In [1]: import numpy as np

In [2]: from numpy import linalg as LA

In [3]: np.set_printoptions(suppress=True, linewidth=100)

In [4]: def rd(a):
   ...:     return np.round(a, 3) + 0
   ...: 

In [5]: f = np.array([1, 0, 1, 2])

In [6]: v = np.array([-1, -2, 0])

In [7]: X = np.outer(f, v)

In [8]: X
Out[8]: 
array([[-1, -2,  0],
       [ 0,  0,  0],
       [-1, -2,  0],
       [-2, -4,  0]])

In [9]: # rows 0 and 2 are equal

In [10]: rd(LA.norm(X[3] - X[2]))
Out[10]: np.float64(2.236)

In [11]: rd(LA.norm(X[3], 1)), rd(LA.norm(X[3], np.inf))
Out[11]: (np.float64(6.0), np.float64(4.0))

In [12]: LA.norm(X, axis=1).argmax()
Out[12]: np.int64(3)

In [13]: X[3] @ X[2]
Out[13]: np.int64(10)

In [14]: rd(LA.norm(X) ** 2 / LA.norm(X, 2) ** 2)
Out[14]: np.float64(1.0)

In [15]: rd(LA.norm(X, 1)), rd(LA.norm(X, np.inf))
Out[15]: (np.float64(8.0), np.float64(6.0))

In [16]: C2 = X.T @ X

In [17]: LA.matrix_rank(C2)
Out[17]: np.int64(1)

In [18]: (X @ X.T).shape
Out[18]: (4, 4)

In [19]: rd(LA.eigvalsh(C2)[::-1])
Out[19]: array([30.,  0.,  0.])

In [20]: rd(LA.svd(X, compute_uv=False) ** 2)
Out[20]: array([30.,  0.,  0.])

In [21]: np.allclose(C2, C2.T)
Out[21]: True

In [22]: np.diag(C2)
Out[22]: array([ 6, 24,  0])

In [23]: C2
Out[23]: 
array([[ 6, 12,  0],
       [12, 24,  0],
       [ 0,  0,  0]])

In [24]: ev, V = LA.eigh(C2)

In [25]: rd(LA.svd(C2, compute_uv=False))
Out[25]: array([30.,  0.,  0.])

In [26]: rd(V.T @ V)
Out[26]: 
array([[1., 0., 0.],
       [0., 1., 0.],
       [0., 0., 1.]])

In [27]: ev.sum(), np.trace(C2)
Out[27]: (np.float64(30.0), np.int64(30))

In [28]: W0 = np.load("m.npy")

In [29]: W0
Out[29]: 
array([[ 12.994, -25.783, -19.145],
       [-11.271,  -9.503,   1.772],
       [ 16.226,  -6.65 ,  -3.196],
       [-21.266, -14.646,  26.608],
       [  7.944,  10.641,   5.424],
       [  7.733,  -8.545, -31.585],
       [-34.892,   3.129,   0.593],
       [ 30.659,  -3.489, -11.38 ],
       [-43.544,   1.231, -12.216],
       [  2.368, -10.292,  -1.21 ],
       [ 17.817, -24.761,   0.988],
       [ -2.105, -21.022,   2.806],
       [  4.949,  13.036,  12.741],
       [  0.331,   0.582,   7.222],
       [  8.408,  -6.409,  26.179],
       [ -8.617,  -1.501,   6.976],
       [-17.674,  10.3  ,  11.202],
       [ -0.969, -31.779,  32.977],
       [ 16.873,  11.629,   8.118],
       [-21.155,  -1.778, -17.677]])

In [30]: W0.shape
Out[30]: (20, 3)

In [31]: np.abs(W0).max()
Out[31]: np.float64(43.544)

In [32]: W0[:, 3]
IndexError: index 3 is out of bounds for axis 1 with size 3


In [33]: np.unravel_index(np.abs(W0).argmax(), W0.shape)
Out[33]: (np.int64(8), np.int64(0))
